% ipython --no-banner

In [1]: import numpy as np

In [2]: np.set_printoptions(precision=2, suppress=True, linewidth=200)

In [3]: B = np.array([[0, -2], [0, 3], [2, 2], [0, 0], [-1, 1], [-2, -1], [1, 2], [3, 1]])

In [4]: basis = np.array([[-4, -8, 4, 9, 3, 4, -7, -6, -6, 4, -4, 4, -2, -2, 7],
   ...:     [0, 0, 6, 8, -1, 8, -1, 5, 6, -7, 3, -9, -3, -3, 8]])

In [5]: rng = np.random.default_rng(97126)

In [6]: arr = B @ basis + 0.3 * rng.normal(size=(8, 15))

In [7]: arr
Out[7]: 
array([[  0.01,  -0.33, -11.99, -15.99,   1.93, -16.01,   1.93,  -9.78, -12.38,  14.42,  -5.98,  17.62,   5.85,   5.13, -15.61],
       [  0.11,  -0.35,  17.78,  24.05,  -3.15,  24.38,  -3.16,  14.74,  17.96, -20.71,   9.13, -27.27,  -8.88,  -9.13,  24.36],
       [ -7.9 , -15.9 ,  20.28,  34.27,   4.1 ,  23.79, -15.99,  -2.14,   0.89,  -5.72,  -1.94, -10.09,  -9.96, -10.38,  29.86],
       [ -0.24,   0.23,  -0.23,   0.47,  -0.1 ,  -0.02,   0.37,  -0.39,  -0.05,  -0.48,  -0.2 ,  -0.5 ,   0.24,  -0.06,  -0.43],
       [  3.97,   7.96,   2.31,  -0.95,  -4.1 ,   3.37,   5.72,  11.01,  12.16, -11.31,   6.83, -13.1 ,  -0.67,  -1.15,   1.09],
       [  7.38,  15.82, -13.7 , -25.76,  -4.86, -15.68,  15.45,   6.25,   5.98,  -1.16,   5.53,  -0.1 ,   6.98,   6.88, -21.34],
       [ -4.5 ,  -8.54,  15.63,  25.09,   1.51,  19.82,  -9.07,   4.3 ,   6.23, -10.3 ,   2.22, -14.25,  -8.41,  -8.03,  22.9 ],
       [-12.14, -23.96,  17.63,  34.89,   7.6 ,  19.87, -21.9 , -13.16, -12.03,   4.89,  -9.35,   2.83,  -9.02,  -8.76,  29.02]])

In [8]: round(float(np.linalg.norm(arr)), 2)
Out[8]: 141.4

In [9]: np.linalg.matrix_rank(arr)
Out[9]: np.int64(8)

In [10]: B = arr / np.sqrt((arr ** 2).mean(axis=1, keepdims=True))

In [11]: B[5]
Out[11]: array([ 0.59,  1.27, -1.1 , -2.07, -0.39, -1.26,  1.24,  0.5 ,  0.48, -0.09,  0.44, -0.01,  0.56,  0.55, -1.72])

In [12]: np.linalg.matrix_rank(arr - arr.mean(axis=1, keepdims=True))
Out[12]: np.int64(8)

In [13]: np.linalg.norm(B, axis=1)
Out[13]: array([3.87, 3.87, 3.87, 3.87, 3.87, 3.87, 3.87, 3.87])

In [14]: U, s, vt = np.linalg.svd(arr)

In [15]: np.argmax(s[:-1] / (s[1:] + 1e-6)) + 1
Out[15]: np.int64(2)

In [16]: B = U[:, :2] @ np.diag(s[:2]) @ vt[:2]

In [17]: round(np.linalg.norm(arr - B, 2), 2), round(float(s[2]), 2)
Out[17]: (np.float64(1.67), 1.67)

In [18]: round(np.abs(arr - B).max(), 2)
Out[18]: np.float64(0.77)

In [19]: labels = rng.integers(0, 2, 9)

In [20]: M = np.array([[-2, -3, -1, 1, 1, 0, -3, 2, -3],
    ...:     [-2, 2, -3, -1, 0, -3, 0, 0, -1],
    ...:     [2, 2, -3, -2, -2, -2, 2, -2, -1],
    ...:     [3, -2, -2, 1, -2, -3, 0, -2, -1],
    ...:     [0, -2, -2, -1, -3, 2, -3, 2, 0],
    ...:     [0, 2, 1, 0, 0, -1, 0, 2, -1],
    ...:     [2, 2, -2, -2, 1, -3, 0, 2, -1],
    ...:     [2, 2, 2, -3, -2, 2, 2, 0, 2],
    ...:     [2, -3, 1, -3, 1, 2, -2, -2, 0]]) * (labels[:, None] == labels)

In [21]: M
Out[21]: 
array([[-2,  0, -1,  0,  0,  0, -3,  0, -3],
       [ 0,  2,  0, -1,  0, -3,  0,  0,  0],
       [ 2,  0, -3,  0,  0,  0,  2,  0, -1],
       [ 0, -2,  0,  1, -2, -3,  0, -2,  0],
       [ 0, -2,  0, -1, -3,  2,  0,  2,  0],
       [ 0,  2,  0,  0,  0, -1,  0,  2,  0],
       [ 2,  0, -2,  0,  0,  0,  0,  0, -1],
       [ 0,  2,  0, -3, -2,  2,  0,  0,  0],
       [ 2,  0,  1,  0,  0,  0, -2,  0,  0]])

In [22]: W = np.array([[-3, 3, 2, -2, 0, -3],
    ...:     [3, 3, -1, 1, -1, 1],
    ...:     [2, 2, 0, -1, -3, -1],
    ...:     [0, -2, -1, 3, 2, 1],
    ...:     [-2, 0, 2, 3, 3, -1],
    ...:     [-3, 0, -1, -2, 2, 3],
    ...:     [-2, -2, 2, 1, -3, -3],
    ...:     [-3, 0, -1, 1, 0, -3],
    ...:     [0, 0, -3, 1, -3, -1]])

In [23]: beta = np.array([0, 0, 2, 0, 1, 0])

In [24]: act = np.maximum(M @ W + beta, 0)

In [25]: (act > 0).astype(int)
Out[25]: 
array([[1, 0, 1, 0, 1, 1],
       [1, 1, 1, 1, 0, 0],
       [0, 0, 1, 0, 1, 0],
       [1, 0, 1, 0, 0, 0],
       [0, 0, 0, 0, 0, 0],
       [1, 1, 0, 1, 0, 0],
       [0, 1, 1, 0, 1, 0],
       [1, 1, 0, 0, 0, 1],
       [0, 1, 1, 0, 1, 0]])

In [26]: basis = np.array([[2, 7, 7], [0, 5, 7], [1, 3, 9], [7, 5, 7], [9, 5, 6], [6, 5, 5]])

In [27]: (act @ basis).round(6).argmax(axis=1)
Out[27]: array([0, 2, 2, 2, 0, 2, 2, 2, 2])

In [28]: act @ basis
Out[28]: 
array([[333, 278, 306],
       [ 69, 182, 232],
       [ 76,  74, 159],
       [ 30, 103, 127],
       [  0,   0,   0],
       [ 48,  81, 105],
       [ 99,  87, 155],
       [ 50, 123, 147],
       [ 38,  86, 126]])

In [29]: W @ basis
Out[29]: 
array([[-36, -25, -11],
       [  9,  38,  39],
       [-36,  -1,  -2],
       [ 44,  17,  15],
       [ 40,  17,  38],
       [ 15,  -9, -17],
       [-40, -43, -36],
       [-18, -34, -38],
       [-29, -24, -43]])

In [30]: B = arr / np.linalg.norm(arr, axis=1, keepdims=True)

In [31]: G = B @ B.T

In [32]: G[0]
Out[32]: array([ 1.  , -1.  , -0.76, -0.13, -0.68,  0.53, -0.91, -0.42])

In [33]: (np.abs(G) > 0.9).astype(int)
Out[33]: 
array([[1, 1, 0, 0, 0, 0, 1, 0],
       [1, 1, 0, 0, 0, 0, 1, 0],
       [0, 0, 1, 0, 0, 1, 1, 1],
       [0, 0, 0, 1, 0, 0, 0, 0],
       [0, 0, 0, 0, 1, 0, 0, 0],
       [0, 0, 1, 0, 0, 1, 0, 1],
       [1, 1, 1, 0, 0, 0, 1, 0],
       [0, 0, 1, 0, 0, 1, 0, 1]])

In [34]: np.round(np.degrees(np.arccos(np.clip(G[0, 4], -1, 1))), 2)
Out[34]: np.float64(132.48)

In [35]: (G - 2 * np.eye(8)).round(6).argmax(axis=1)
Out[35]: array([5, 6, 6, 4, 1, 0, 2, 2])

In [36]: np.argwhere(np.triu(np.abs(G) > 0.95, 1))
Out[36]: 
array([[0, 1],
       [2, 5],
       [2, 6],
       [5, 7]])

In [37]: data = np.load("dump.npy")

In [38]: data
Out[38]: 
array([[ 0.04,  7.02,  7.  , -0.02,  7.01,  4.04,  1.98,  0.03,  3.03,  2.99],
       [ 0.02,  7.01,  7.  , -0.01,  7.  ,  4.  ,  2.  , -0.01,  2.98,  3.02],
       [-0.03,  6.99,  6.99, -0.03,  7.01,  4.  ,  2.  , -0.02,  2.99,  2.98],
       [ 0.  ,  7.02,  7.02,  0.  ,  7.02,  4.  ,  1.99,  0.01,  3.01,  3.01],
       [ 0.04,  6.95,  7.04, -0.03,  6.98,  3.99,  1.99,  0.  ,  3.  ,  2.99],
       [-0.01,  7.03,  6.99, -0.03,  7.01,  3.99,  1.99,  0.01,  3.02,  3.01],
       [ 0.03,  7.  ,  7.01, -0.02,  6.98,  3.98,  2.  , -0.01,  3.01,  3.02],
       [-0.05,  6.99,  7.02,  0.  ,  7.01,  3.99,  1.98, -0.04,  2.98,  3.  ],
       [-0.02,  6.97,  7.02, -0.02,  7.02,  3.99,  1.98, -0.05,  2.99,  3.01],
       [ 0.01,  6.99,  7.01,  0.02,  7.01,  4.  ,  2.02, -0.01,  2.99,  3.  ],
       [ 0.03,  7.01,  7.  , -0.03,  7.02,  4.  ,  2.  , -0.05,  3.02,  3.  ],
       [-0.01,  7.01,  6.96,  0.01,  7.  ,  3.97,  2.01, -0.03,  3.05,  3.  ],
       [-0.02,  6.99,  6.98,  0.  ,  6.98,  4.  ,  1.98,  0.03,  3.02,  3.01],
       [ 0.02,  7.  ,  7.01, -0.03,  7.03,  4.03,  2.03,  0.01,  2.99,  2.98],
       [-0.03,  7.03,  6.98,  0.01,  7.  ,  4.04,  2.01, -0.02,  3.01,  2.96],
       [ 7.05,  7.98,  7.01,  2.02,  8.  ,  2.  ,  1.02, -0.01,  3.  ,  4.  ],
       [ 7.02,  7.99,  6.99,  2.  ,  7.98,  2.01,  0.99,  0.03,  2.97,  4.03],
       [ 7.04,  8.02,  7.01,  2.02,  8.  ,  2.01,  1.04,  0.02,  3.  ,  4.  ],
       [ 6.99,  8.02,  7.05,  2.  ,  8.  ,  2.01,  1.01, -0.03,  3.02,  4.01],
       [ 7.  ,  8.01,  7.02,  2.01,  8.  ,  1.98,  1.02, -0.02,  3.01,  3.98],
       [ 7.01,  8.06,  6.99,  2.  ,  7.98,  1.98,  1.  , -0.04,  3.01,  3.98],
       [ 6.99,  7.99,  6.99,  2.04,  7.99,  2.01,  0.97, -0.01,  3.02,  4.04],
       [ 6.98,  7.99,  7.04,  1.97,  8.02,  2.  ,  1.  ,  0.01,  3.01,  4.01],
       [ 6.99,  8.  ,  7.01,  2.  ,  7.98,  1.99,  0.96,  0.  ,  2.98,  4.01],
       [ 6.95,  7.98,  6.99,  2.01,  7.98,  1.98,  1.01, -0.01,  3.  ,  4.  ],
       [ 7.03,  8.02,  6.97,  2.01,  8.01,  2.  ,  0.99,  0.02,  3.02,  3.99],
       [ 7.  ,  7.98,  7.01,  2.  ,  8.  ,  1.99,  0.99,  0.01,  2.99,  3.99],
       [ 7.  ,  8.01,  7.01,  2.03,  8.03,  1.97,  1.01,  0.01,  2.98,  4.02],
       [ 7.03,  7.98,  7.01,  2.01,  7.98,  2.  ,  0.98, -0.01,  2.99,  4.01],
       [ 6.99,  8.02,  7.03,  1.95,  7.98,  1.99,  1.02,  0.  ,  2.99,  4.01],
       [ 8.02,  8.02,  0.01,  6.99,  6.99,  0.  ,  7.97,  1.04,  6.98,  5.01],
       [ 7.97,  8.01,  0.01,  6.99,  7.02, -0.04,  8.01,  1.02,  7.02,  4.98],
       [ 7.99,  8.03, -0.02,  6.98,  7.01,  0.06,  7.96,  0.98,  6.99,  4.99],
       [ 7.98,  8.01,  0.  ,  7.01,  7.02, -0.02,  8.  ,  0.98,  7.  ,  5.  ],
       [ 8.03,  7.98,  0.02,  6.99,  7.  ,  0.03,  8.02,  0.97,  7.03,  5.02],
       [ 8.01,  7.99,  0.02,  6.97,  7.04, -0.01,  7.98,  0.99,  7.02,  5.  ],
       [ 8.02,  8.02, -0.01,  7.02,  7.01, -0.03,  8.01,  0.99,  7.  ,  5.  ],
       [ 7.99,  7.97,  0.01,  7.03,  7.03, -0.02,  8.  ,  1.01,  7.01,  5.02],
       [ 7.99,  8.02,  0.01,  7.03,  7.  ,  0.  ,  8.  ,  1.03,  7.02,  5.01],
       [ 8.02,  7.99,  0.01,  6.96,  6.97,  0.01,  7.96,  1.  ,  7.  ,  4.99],
       [ 8.02,  8.03,  0.  ,  6.98,  6.99,  0.02,  8.03,  1.  ,  6.99,  5.03],
       [ 8.  ,  7.99, -0.03,  6.99,  7.01,  0.01,  8.  ,  0.99,  7.  ,  5.01],
       [ 8.01,  8.  , -0.01,  7.01,  7.  ,  0.  ,  8.01,  0.97,  6.99,  5.  ],
       [ 8.03,  7.97,  0.01,  6.99,  7.  ,  0.01,  7.99,  0.99,  6.99,  5.01],
       [ 8.02,  8.02,  0.01,  7.  ,  6.97, -0.01,  7.98,  1.01,  7.02,  5.04]])

In [39]: G = np.cov(data, rowvar=False)

In [40]: np.argsort(-data.std(axis=0).round(6), kind="stable")
Out[40]: array([0, 2, 6, 3, 8, 5, 9, 7, 1, 4])

In [41]: data.std(axis=0)
Out[41]: array([3.56, 0.47, 3.3 , 2.95, 0.47, 1.63, 3.09, 0.47, 1.89, 0.82])

In [42]: G.shape
Out[42]: (10, 10)

In [43]: np.argwhere(np.triu(np.abs(np.corrcoef(data.T)) > 0.8, 1))
Out[43]: 
array([[0, 1],
       [0, 5],
       [0, 9],
       [1, 5],
       [1, 9],
       [2, 3],
       [2, 5],
       [2, 6],
       [2, 7],
       [2, 8],
       [2, 9],
       [3, 5],
       [3, 6],
       [3, 7],
       [3, 8],
       [3, 9],
       [5, 7],
       [5, 8],
       [5, 9],
       [6, 7],
       [6, 8],
       [7, 8],
       [7, 9],
       [8, 9]])

In [44]: np.round(np.corrcoef(data.T), 2) + 0
Out[44]: 
array([[ 1.  ,  0.99, -0.6 ,  0.8 ,  0.4 , -0.92,  0.49,  0.6 ,  0.59,  0.92],
       [ 0.99,  1.  , -0.5 ,  0.72,  0.5 , -0.87,  0.38,  0.51,  0.5 ,  0.87],
       [-0.6 , -0.5 ,  1.  , -0.96,  0.5 ,  0.86, -0.99, -1.  , -1.  , -0.86],
       [ 0.8 ,  0.72, -0.96,  1.  , -0.24, -0.97,  0.91,  0.96,  0.96,  0.97],
       [ 0.4 ,  0.5 ,  0.5 , -0.24,  1.  ,  0.  , -0.61, -0.49, -0.5 ,  0.  ],
       [-0.92, -0.87,  0.86, -0.97,  0.  ,  1.  , -0.79, -0.87, -0.86, -1.  ],
       [ 0.49,  0.38, -0.99,  0.91, -0.61, -0.79,  1.  ,  0.99,  0.99,  0.79],
       [ 0.6 ,  0.51, -1.  ,  0.96, -0.49, -0.87,  0.99,  1.  ,  1.  ,  0.87],
       [ 0.59,  0.5 , -1.  ,  0.96, -0.5 , -0.86,  0.99,  1.  ,  1.  ,  0.86],
       [ 0.92,  0.87, -0.86,  0.97,  0.  , -1.  ,  0.79,  0.87,  0.86,  1.  ]])

In [45]: U, s, vt = np.linalg.svd(data)

In [46]: np.argmax(s[:-1] / (s[1:] + 1e-6)) + 1
Out[46]: np.int64(3)

In [47]: s
Out[47]: array([100.86,  41.  ,  17.42,   0.16,   0.14,   0.14,   0.12,   0.11,   0.1 ,   0.08])

In [48]: B = U[:, :3] @ np.diag(s[:3]) @ vt[:3]

In [49]: round(float(np.linalg.norm(data - B, 2)), 2), np.round(s[3], 2)
Out[49]: (0.16, np.float64(0.16))

In [50]: round(float(np.linalg.norm(data - B) / np.linalg.norm(data)), 2)
Out[50]: 0.0

In [51]: np.linalg.matrix_rank(B)
Out[51]: np.int64(3)

In [52]: np.linalg.matrix_rank(data, rtol=0.05)
Out[52]: np.int64(3)
